$ python -q
>>> import numpy as np
>>> import numpy.linalg as la
>>> np.set_printoptions(precision=2, suppress=True, linewidth=160)
>>> def tidy(a):
...     return np.round(a, 2) + 0
... 
>>> K = np.loadtxt("sample5.csv", delimiter=",")
>>> K
array([[ 1. , -0.3,  0.4, -0.1,  0.6, -0.1,  2.7,  0.6,  0.9, -0.3, -0.8],
       [-1. ,  0.5,  0.8,  0.7, -0.7, -1.5, -0.3,  0.4,  1.4, -0.4, -2.3],
       [ 0.6, -0.7, -0.4, -1.3,  0. ,  0.5,  2.1, -0.9,  2.7,  0.1, -1.2]])
>>> tidy(la.norm(K))
np.float64(6.36)
>>> np.count_nonzero(K)
np.int64(32)
>>> K.shape
(3, 11)
>>> tidy(np.diff(K, axis=0))
array([[-2. ,  0.8,  0.4,  0.8, -1.3, -1.4, -3. , -0.2,  0.5, -0.1, -1.5],
       [ 1.6, -1.2, -1.2, -2. ,  0.7,  2. ,  2.4, -1.3,  1.3,  0.5,  1.1]])
>>> tidy(K.sum(axis=0))
array([ 0.6, -0.5,  0.8, -0.7, -0.1, -1.1,  4.5,  0.1,  5. , -0.6, -4.3])
>>> tidy(K.sum(axis=1))
array([ 4.6, -2.4,  1.5])
>>> tidy(K - K[0])
array([[ 0. ,  0. ,  0. ,  0. ,  0. ,  0. ,  0. ,  0. ,  0. ,  0. ,  0. ],
       [-2. ,  0.8,  0.4,  0.8, -1.3, -1.4, -3. , -0.2,  0.5, -0.1, -1.5],
       [-0.4, -0.4, -0.8, -1.2, -0.6,  0.6, -0.6, -1.5,  1.8,  0.4, -0.4]])
>>> vec = np.array([-1, -3, 3, -1, 0, 0, 2, 2, 1, 0, 1])
>>> tidy(K @ vec)
array([7.9, 0.5, 5.5])
>>> K @ np.eye(11)[1]
array([-0.3,  0.5, -0.7])
>>> tidy(K @ np.ones(11))
array([ 4.6, -2.4,  1.5])
>>> (K @ vec).argmax()
np.int64(0)
>>> tidy(np.einsum("ij,j->i", K, vec))
array([7.9, 0.5, 5.5])
>>> np.sign((K @ vec).round(6))
array([1., 1., 1.])
>>> tidy(K * vec)
array([[-1. ,  0.9,  1.2,  0.1,  0. ,  0. ,  5.4,  1.2,  0.9,  0. , -0.8],
       [ 1. , -1.5,  2.4, -0.7,  0. ,  0. , -0.6,  0.8,  1.4,  0. , -2.3],
       [-0.6,  2.1, -1.2,  1.3,  0. ,  0. ,  4.2, -1.8,  2.7,  0. , -1.2]])
>>> tidy(K @ (2 * vec))
array([15.8,  1. , 11. ])
>>> tidy(la.norm(K) ** 2 / la.norm(K, 2) ** 2)
np.float64(1.66)
>>> tidy(la.norm(K[0] - K[1]))
np.float64(4.54)
>>> tidy(la.norm(K, 1)), tidy(la.norm(K, np.inf))
(np.float64(5.1), np.float64(10.5))
>>> tidy(la.norm(K, axis=1))
array([3.29, 3.57, 4.11])
>>> la.norm(K, axis=1).argmax()
np.int64(2)
>>> tidy(la.norm(K, axis=0))
array([1.54, 0.91, 0.98, 1.48, 0.92, 1.58, 3.43, 1.15, 3.17, 0.51, 2.71])
>>> tidy(la.norm(K, 2))
np.float64(4.93)
>>> out = K / np.sqrt((K ** 2).mean(axis=1, keepdims=True))
>>> la.matrix_rank(out) == la.matrix_rank(K)
np.True_
>>> la.matrix_rank(K - K.mean(axis=1, keepdims=True))
np.int64(3)
>>> arr = np.array([[6.02, 4.0, 4.0, 7.0, 0.0, 9.0, 7.0, 1.0],
...     [1.0, 9.02, 9.0, 4.0, 4.0, 5.0, 7.0, 9.0],
...     [6.0, 8.0, 7.02, 2.0, 7.0, 2.0, 0.0, 0.0],
...     [1.0, 1.0, 9.0, 3.02, 8.0, 9.0, 2.0, 0.0],
...     [5.0, 3.0, 5.0, 8.0, 9.02, 6.0, 6.0, 5.0],
...     [8.0, 0.0, 4.0, 3.0, 7.0, 4.02, 2.0, 8.0],
...     [4.0, 4.0, 5.0, 8.0, 2.0, 5.0, 3.02, 4.0],
...     [6.0, 4.0, 4.0, 7.0, 0.0, 9.0, 7.0, 1.02]])
>>> arr
array([[6.02, 4.  , 4.  , 7.  , 0.  , 9.  , 7.  , 1.  ],
       [1.  , 9.02, 9.  , 4.  , 4.  , 5.  , 7.  , 9.  ],
       [6.  , 8.  , 7.02, 2.  , 7.  , 2.  , 0.  , 0.  ],
       [1.  , 1.  , 9.  , 3.02, 8.  , 9.  , 2.  , 0.  ],
       [5.  , 3.  , 5.  , 8.  , 9.02, 6.  , 6.  , 5.  ],
       [8.  , 0.  , 4.  , 3.  , 7.  , 4.02, 2.  , 8.  ],
       [4.  , 4.  , 5.  , 8.  , 2.  , 5.  , 3.02, 4.  ],
       [6.  , 4.  , 4.  , 7.  , 0.  , 9.  , 7.  , 1.02]])
>>> f, r1 = arr[2], arr[1]
>>> tidy(f @ r1)
np.float64(187.34)
>>> tidy(f @ f)
np.float64(206.28)
>>> p = (f @ r1) / (f @ f) * f
>>> la.matrix_rank(np.outer(f, r1))
np.int64(1)
>>> tidy((r1 - p) @ f)
np.float64(0.0)
>>> tidy(p)
array([5.45, 7.27, 6.38, 1.82, 6.36, 1.82, 0.  , 0.  ])
>>> O, _ = la.qr(np.array([[-0.3, -0.5, -2.3, -0.1, -1.2, -1.6, -1.6],
...     [0.2, -0.7, 1.2, -2.4, 1.4, -0.9, -0.3],
...     [0.4, -1.8, -2.3, 2.4, -0.6, -1.1, 1.3],
...     [-0.3, 1.1, -0.3, -1.3, -0.6, -0.4, 0.3],
...     [-0.5, 0.8, 0.0, 0.6, 1.9, 0.3, 0.9],
...     [1.3, -2.3, 2.0, -0.5, -1.5, 0.8, -0.6],
...     [-0.3, 0.2, 0.8, -0.5, 2.0, -0.5, 0.9],
...     [0.6, 0.0, 0.2, 0.6, -0.2, -0.4, -0.1]]))
>>> J = O @ O.T
>>> tidy(J)
array([[ 0.89,  0.05,  0.02, -0.12, -0.24, -0.15, -0.03, -0.04],
       [ 0.05,  0.97, -0.01,  0.06,  0.12,  0.07,  0.01,  0.02],
       [ 0.02, -0.01,  1.  ,  0.02,  0.03,  0.02,  0.  ,  0.  ],
       [-0.12,  0.06,  0.02,  0.86, -0.26, -0.16, -0.03, -0.04],
       [-0.24,  0.12,  0.03, -0.26,  0.49, -0.32, -0.06, -0.08],
       [-0.15,  0.07,  0.02, -0.16, -0.32,  0.8 , -0.03, -0.05],
       [-0.03,  0.01,  0.  , -0.03, -0.06, -0.03,  0.99, -0.01],
       [-0.04,  0.02,  0.  , -0.04, -0.08, -0.05, -0.01,  0.99]])
>>> rng = np.random.default_rng(99)
>>> labels = rng.permutation(8)
>>> labels
array([0, 3, 4, 7, 2, 6, 5, 1])
>>> out = J[labels][:, labels]
>>> np.trace(out)
np.float64(7.0)
>>> tidy(np.diag(out))
array([0.89, 0.86, 0.49, 0.99, 1.  , 0.99, 0.8 , 0.97])
>>> np.allclose(out, J)
False
>>> tidy(out)
array([[ 0.89, -0.12, -0.24, -0.04,  0.02, -0.03, -0.15,  0.05],
       [-0.12,  0.86, -0.26, -0.04,  0.02, -0.03, -0.16,  0.06],
       [-0.24, -0.26,  0.49, -0.08,  0.03, -0.06, -0.32,  0.12],
       [-0.04, -0.04, -0.08,  0.99,  0.  , -0.01, -0.05,  0.02],
       [ 0.02,  0.02,  0.03,  0.  ,  1.  ,  0.  ,  0.02, -0.01],
       [-0.03, -0.03, -0.06, -0.01,  0.  ,  0.99, -0.03,  0.01],
       [-0.15, -0.16, -0.32, -0.05,  0.02, -0.03,  0.8 ,  0.07],
       [ 0.05,  0.06,  0.12,  0.02, -0.01,  0.01,  0.07,  0.97]])
>>> tidy(la.det(out)), tidy(la.det(J[labels]))
(np.float64(0.0), np.float64(0.0))
>>> tidy(np.sort(np.abs(la.eigvals(out))))
array([0., 1., 1., 1., 1., 1., 1., 1.])
